$ python -q
>>> import numpy as np
>>> from numpy import linalg as LA
>>> np.set_printoptions(precision=1, suppress=True, linewidth=140, sign=" ")
>>> rd = lambda a: np.round(a, 1) + 0
>>> M = np.load("layer10.npy")
>>> print(M)
[[ 0.  0.  0.  0.]
 [ 0.  0.  0. -3.]
 [ 0.  0.  0.  0.]
 [ 0. -3.  0.  0.]]
>>> U, sv, Vh = LA.svd(M)
>>> V = Vh[:(sv > 1e-8).sum()]
>>> rng = np.random.default_rng(6181)
>>> x0 = M[0] + -3 * M[2] + rng.integers(2) * np.eye(4)[1]
>>> print(x0)
[ 0.  0.  0.  0.]
>>> print(V.T @ V)
[[ 0.  0.  0.  0.]
 [ 0.  1.  0.  0.]
 [ 0.  0.  0.  0.]
 [ 0.  0.  0.  1.]]
>>> print(rd(LA.norm(x0 - V.T @ V @ x0)))
0.0
>>> print(np.allclose(V.T @ V @ x0, x0))
True
>>> J = np.loadtxt("x.csv", delimiter=",")
>>> print(J)
[[  5.   6.   7.   8.]
 [  9.  10.  11.  12.]
 [ 13.  14.  15.  16.]
 [ 17.  18.  19.  20.]
 [ 21.  22.  23.  24.]
 [ 25.  26.  27.  28.]
 [ 29.  30.  31.  32.]
 [ 33.  34.  35.  36.]
 [ 37.  38.  39.  40.]]
>>> print(np.argsort(-LA.norm(J, axis=0).round(6), kind="stable")[:3])
[ 3  2  1]
>>> print([round(float(x), 1) for x in LA.svd(J, compute_uv=False)[:3]])
[148.7, 2.8, 0.0]
>>> U, sv, Vh = LA.svd(J)
>>> V = Vh[:(sv > 1e-8).sum()]
>>> x0 = J[8] + 3 * J[7] + rng.integers(2) * np.eye(4)[2]
>>> print(x0)
[ 136.  140.  144.  148.]
>>> print(LA.matrix_rank(np.vstack([J, x0])))
2
>>> print(rd(LA.norm(x0 - V.T @ V @ x0)))
0.0
>>> print(rd(V.T @ V))
[[ 0.7  0.4  0.1 -0.2]
 [ 0.4  0.3  0.2  0.1]
 [ 0.1  0.2  0.3  0.4]
 [-0.2  0.1  0.4  0.7]]
>>> print(np.allclose(V.T @ V @ x0, x0))
True
>>> print(rd(np.diag(V.T @ V)))
[ 0.7  0.3  0.3  0.7]
>>> B = J / np.sqrt((J ** 2).mean(axis=1, keepdims=True))
>>> print(rd(LA.norm(B, axis=1)))
[ 2.  2.  2.  2.  2.  2.  2.  2.  2.]
>>> print(LA.matrix_rank(B) == LA.matrix_rank(J))
True
>>> B = J + rng.integers(-2, 3, (9, 2)) @ rng.integers(-2, 3, (2, 4))
>>> print(B)
[[  5.  10.   3.   8.]
 [ 11.  14.   9.  14.]
 [ 13.  16.  13.  16.]
 [ 18.  23.  15.  21.]
 [ 20.  21.  23.  23.]
 [ 23.  28.  23.  26.]
 [ 29.  32.  29.  32.]
 [ 35.  40.  31.  38.]
 [ 39.  42.  37.  42.]]
>>> print(B - J)
[[ 0.  4. -4.  0.]
 [ 2.  4. -2.  2.]
 [ 0.  2. -2.  0.]
 [ 1.  5. -4.  1.]
 [-1. -1.  0. -1.]
 [-2.  2. -4. -2.]
 [ 0.  2. -2.  0.]
 [ 2.  6. -4.  2.]
 [ 2.  4. -2.  2.]]
>>> arr = np.array([[4, 4, 4], [4, 8, 8], [4, 8, 12]])
>>> print(arr)
[[  4   4   4]
 [  4   8   8]
 [  4   8  12]]
>>> z = rng.permutation(3)
>>> B = arr[:, z] * rng.choice([-1, 1], 3)
>>> print(B)
[[ -4  -4   4]
 [ -4  -8   8]
 [ -4 -12   8]]
>>> U, _, Vh = LA.svd(arr.T @ B)
>>> print(rd(LA.lstsq(arr, B)[0]))
[[-1.  0.  0.]
 [ 0.  0.  1.]
 [ 0. -1.  0.]]
>>> print(z)
[ 0  2  1]
>>> print(rd(U @ Vh))
[[-1.  0.  0.]
 [ 0.  0.  1.]
 [ 0. -1.  0.]]
>>> print(rd(LA.eigvalsh(M).min()))
-3.0
>>> print(np.all(LA.eigvalsh(M) > 0))
False
>>> print([round(float(LA.det(M[:i, :i])), 2) + 0 for i in range(1, 5)])
[0.0, 0.0, 0.0, 0.0]
>>> print(rd(LA.eigvals(arr)))
[ 20.2   2.6   1.2]
>>> print(rd(np.poly(arr)))
[  1. -24.  80. -64.]
>>> print(rd(LA.det(arr[::-1])))
-64.0
>>> print(rd(LA.det(2 * arr)), rd(LA.det(arr)))
512.0 64.0
>>> print(rd(LA.eigvals(arr).sum().real))
24.0
>>> x0 = np.ones(3)
>>> for _ in range(3):
...     x0 = arr @ x0
...     x0 /= LA.norm(x0)
...     print(round(x0 @ arr @ x0, 1))
... 
20.2
20.2
20.2
>>> print(rd(x0))
[ 0.3  0.6  0.7]
>>> print(rd(LA.eigvalsh(arr)[-1]))
20.2
>>> x0 = np.array([0, -5, -5])
>>> target = arr @ x0
>>> print(target)
[ -40  -80 -100]
>>> print(rd(LA.solve(arr, arr[:, 1])))
[ 0.  1.  0.]
>>> print(rd(LA.solve(arr, target)))
[ 0. -5. -5.]
>>> print(rd(LA.solve(arr.T, arr[2])))
[ 0.  0.  1.]
>>> print(rd(LA.solve(arr, 5 * target)))
[  0. -25. -25.]
>>> C = np.array([[3, 3, 2, 2, 0], [1, 1, 0, 2, 1], [1, 3, 1, 2, 3]])
>>> X = np.repeat(C, 34 // 3, axis=0)
>>> X = X + 0.3 * rng.normal(size=X.shape)
>>> print(rd(X))
[[ 2.9  3.   1.7  2.2 -0.2]
 [ 3.1  2.9  2.   1.8  0.3]
 [ 2.5  2.9  2.3  1.8 -0.2]
 [ 3.1  3.7  2.2  2.5  0.4]
 [ 2.8  2.8  2.4  2.  -0.3]
 [ 3.2  2.6  1.9  2.4  0.4]
 [ 3.   2.9  2.   2.2  0. ]
 [ 3.   2.9  1.9  2.4  0.3]
 [ 3.5  2.6  2.   1.7 -0.1]
 [ 2.6  3.2  1.9  2.4  0.6]
 [ 2.7  3.4  2.   1.7  0.1]
 [ 1.3  1.   0.3  2.2  1.1]
 [ 1.3  1.2  0.3  2.3  0.7]
 [ 0.6  1.1  0.2  2.3  1. ]
 [ 0.7  0.9  0.1  2.   0.9]
 [ 0.6  1.7 -0.1  1.7  0.9]
 [ 1.2  0.3  0.2  1.9  1.1]
 [ 0.7  0.6  0.   2.   1.3]
 [ 1.   1.  -0.3  2.6  1.3]
 [ 1.4  1.  -0.2  2.5  1. ]
 [ 0.8  0.8 -0.6  2.1  0.9]
 [ 1.1  0.8  0.6  1.5  0.6]
 [ 1.2  2.8  1.   1.5  2.1]
 [ 0.9  2.9  0.6  2.   3.1]
 [ 0.5  2.9  1.1  1.8  3.2]
 [ 1.1  2.9  1.   1.8  2.8]
 [ 1.   3.   0.7  1.9  2.9]
 [ 0.3  3.3  0.9  2.4  3.1]
 [ 1.2  2.6  1.1  2.3  3.2]
 [ 1.2  2.9  0.3  2.   3.1]
 [ 1.1  3.4  1.   1.8  2.4]
 [ 0.8  2.7  0.7  2.5  2.9]
 [ 1.1  3.6  1.1  1.9  3. ]]
>>> proj = X @ LA.solve(X.T @ X, X.T)
>>> print(rd(np.diag(proj)))
[ 0.1  0.1  0.2  0.1  0.2  0.1  0.1  0.1  0.3  0.1  0.1  0.1  0.1  0.2  0.1  0.2  0.2  0.1  0.2  0.2  0.2  0.1  0.1  0.1  0.2  0.1  0.1
  0.3  0.2  0.3  0.1  0.1  0.1]
>>> print(rd(LA.eigvalsh(proj)))
[ 0.  0.  0.  0.  0.  0.  0.  0.  0.  0.  0.  0.  0.  0.  0.  0.  0.  0.  0.  0.  0.  0.  0.  0.  0.  0.  0.  0.  1.  1.  1.  1.  1.]
>>> print(rd(np.trace(proj)))
5.0
>>> print(rd(proj @ X[:, 4]))
[-0.2  0.3 -0.2  0.4 -0.3  0.4  0.   0.3 -0.1  0.6  0.1  1.1  0.7  1.   0.9  0.9  1.1  1.3  1.3  1.   0.9  0.6  2.1  3.1  3.2  2.8  2.9
  3.1  3.2  3.1  2.4  2.9  3. ]
>>> C = X[[14, 22]].astype(float)
>>> for _ in range(7):
...     z = LA.norm(X[:, None] - C, axis=-1).argmin(axis=1)
...     C = np.array([X[z == j].mean(axis=0) for j in range(2)])
... 
>>> print(z)
[ 1  1  1  1  1  1  1  1  1  1  1  0  0  0  0  0  0  0  0  0  0  0  1  1  1  1  1  1  1  1  1  1  1]
>>> print(rd(C))
[[ 1.   0.9  0.   2.1  1. ]
 [ 1.9  3.   1.5  2.   1.5]]
>>> print(np.bincount(z))
[ 11  22]
>>> x0 = np.array([0, 0, 0, 0, 2])
>>> print(rd(X @ x0))
[-0.4  0.5 -0.3  0.8 -0.7  0.9  0.   0.7 -0.1  1.2  0.2  2.2  1.3  1.9  1.9  1.9  2.3  2.5  2.6  2.   1.9  1.1  4.3  6.1  6.4  5.7  5.8
  6.2  6.4  6.2  4.9  5.9  6. ]
>>> B = np.c_[X[:, :2] @ np.array([[-1, 2], [0, 0]]), np.array([-2, 2, 4, 4, -5, 3, -1, 3, 3, 1, 4, 4, -2, 5, -2, 2, 5, 0, -4, -2, 2, -3, -2, -3, -5, 5, 0, 5, 4, -1, -3, 1, -2])]
>>> print(rd(B))
[[-2.9  5.7 -2. ]
 [-3.1  6.2  2. ]
 [-2.5  5.   4. ]
 [-3.1  6.1  4. ]
 [-2.8  5.6 -5. ]
 [-3.2  6.3  3. ]
 [-3.   6.  -1. ]
 [-3.   6.   3. ]
 [-3.5  6.9  3. ]
 [-2.6  5.2  1. ]
 [-2.7  5.5  4. ]
 [-1.3  2.6  4. ]
 [-1.3  2.5 -2. ]
 [-0.6  1.3  5. ]
 [-0.7  1.4 -2. ]
 [-0.6  1.3  2. ]
 [-1.2  2.3  5. ]
 [-0.7  1.3  0. ]
 [-1.   2.1 -4. ]
 [-1.4  2.8 -2. ]
 [-0.8  1.6  2. ]
 [-1.1  2.2 -3. ]
 [-1.2  2.4 -2. ]
 [-0.9  1.8 -3. ]
 [-0.5  1.  -5. ]
 [-1.1  2.1  5. ]
 [-1.   1.9  0. ]
 [-0.3  0.7  5. ]
 [-1.2  2.4  4. ]
 [-1.2  2.4 -1. ]
 [-1.1  2.1 -3. ]
 [-0.8  1.5  1. ]
 [-1.1  2.1 -2. ]]
>>> print(LA.matrix_rank(B))
2
>>> print(rd(LA.lstsq(X, B[:, 0])[0]))
[-1.  0.  0.  0.  0.]
>>> Ac = (X - X.mean(axis=0)) / X.std(axis=0)
>>> print(np.argwhere(np.abs(Ac) > 2))
[]
>>> coef = LA.lstsq(np.delete(Ac, 4, axis=1), Ac[:, 4])[0]
>>> print(np.abs(coef).argmax())
0
>>> m1 = np.load("w.npy")
>>> print(rd(m1))
[[ 0.2 -0.1  0.2 -0.1 -0.3 -0.1]
 [-0.1  0.  -0.1  0.   0.1  0. ]
 [ 0.2 -0.1  0.2 -0.1 -0.3 -0.1]
 [-0.1  0.  -0.1  0.   0.1  0. ]
 [-0.3  0.1 -0.3  0.1  0.5  0.1]
 [-0.1  0.  -0.1  0.   0.1  0. ]]
>>> evals, V = LA.eigh(m1)
>>> x0 = np.array([-1, 3, -5, 0, 8, 4])
>>> print(rd(np.abs(m1).sum(axis=1).max()), rd(np.abs(evals).max()))
1.5 1.0
>>> print(rd(V * np.abs(evals) @ V.T))
[[ 0.2 -0.1  0.2 -0.1 -0.3 -0.1]
 [-0.1  0.  -0.1  0.   0.1  0. ]
 [ 0.2 -0.1  0.2 -0.1 -0.3 -0.1]
 [-0.1  0.  -0.1  0.   0.1  0. ]
 [-0.3  0.1 -0.3  0.1  0.5  0.1]
 [-0.1  0.  -0.1  0.   0.1  0. ]]
>>> U, sv, Vh = LA.svd(m1)
>>> print(rd(sv))
[ 1.  0.  0.  0.  0.  0.]
>>> print(np.argmax(sv[:-1] / (sv[1:] + 1e-6)) + 1)
1
>>> B = U[:, :1] @ np.diag(sv[:1]) @ Vh[:1]
>>> print(rd(B))
[[ 0.2 -0.1  0.2 -0.1 -0.3 -0.1]
 [-0.1  0.  -0.1  0.   0.1  0. ]
 [ 0.2 -0.1  0.2 -0.1 -0.3 -0.1]
 [-0.1  0.  -0.1  0.   0.1  0. ]
 [-0.3  0.1 -0.3  0.1  0.5  0.1]
 [-0.1  0.  -0.1  0.   0.1  0. ]]
>>> print(rd(np.abs(m1 - B).max()))
0.0
>>> print(LA.matrix_rank(m1, rtol=0.05))
1
>>> print(rd(LA.norm(m1 - B) / LA.norm(m1)))
0.0
>>> K = np.loadtxt("m.csv", delimiter=",")
>>> print(K)
[[ 4.  6.  4.  6.]
 [ 9.  2.  9.  2.]
 [ 4.  6.  4.  6.]
 [ 9.  2.  9.  2.]]
>>> U, sv, Vh = LA.svd(K)
>>> print(rd(sv))
[ 21.8   8.4   0.    0. ]
>>> B = U[:, :2] @ np.diag(sv[:2]) @ Vh[:2]
>>> print(LA.matrix_rank(K, rtol=0.05))
2
>>> print(rd(LA.norm(K - B) / LA.norm(K)))
0.0
>>> print(LA.matrix_rank(B))
2
>>> print(rd(np.abs(K - B).max()))
0.0
>>> F = np.load("mat.npy")
>>> print(F)
[[  7   0   0   3   9   0   8   0]
 [ 16   0   0   0   6   0  11   0]
 [  0   6   8   5   5   7   0   7]
 [  8   4   0   2   4   6   5   0]
 [ 10   0   0   2   8   0   9   0]
 [  5   4   0   3   5   4   4   0]
 [  0   6   8   5   5   7   0   7]
 [  7   6   0   2   2  13   3   1]
 [  3   2   1   4   8   0   5   0]
 [ 12   2   0   1   5   1   8   0]
 [  3   8   4   3   1  18   0   6]
 [  2   4   3   4   6   2   3   2]
 [  7   0   0   3   9   0   8   0]
 [  9   2   0   2   6   0   7   0]
 [  8   4   0   2   4   6   5   0]
 [  3   8   4   3   1  18   0   6]]
>>> r0, r1 = F[8], F[6]
>>> print(r0 @ r1)
80
>>> print(r0 @ r0)
119
>>> pr = (r0 @ r1) / (r0 @ r0) * r0
>>> print(np.outer(r0, r1))
[[  0  18  24  15  15  21   0  21]
 [  0  12  16  10  10  14   0  14]
 [  0   6   8   5   5   7   0   7]
 [  0  24  32  20  20  28   0  28]
 [  0  48  64  40  40  56   0  56]
 [  0   0   0   0   0   0   0   0]
 [  0  30  40  25  25  35   0  35]
 [  0   0   0   0   0   0   0   0]]
>>> print(rd((r1 - pr) @ r0))
0.0
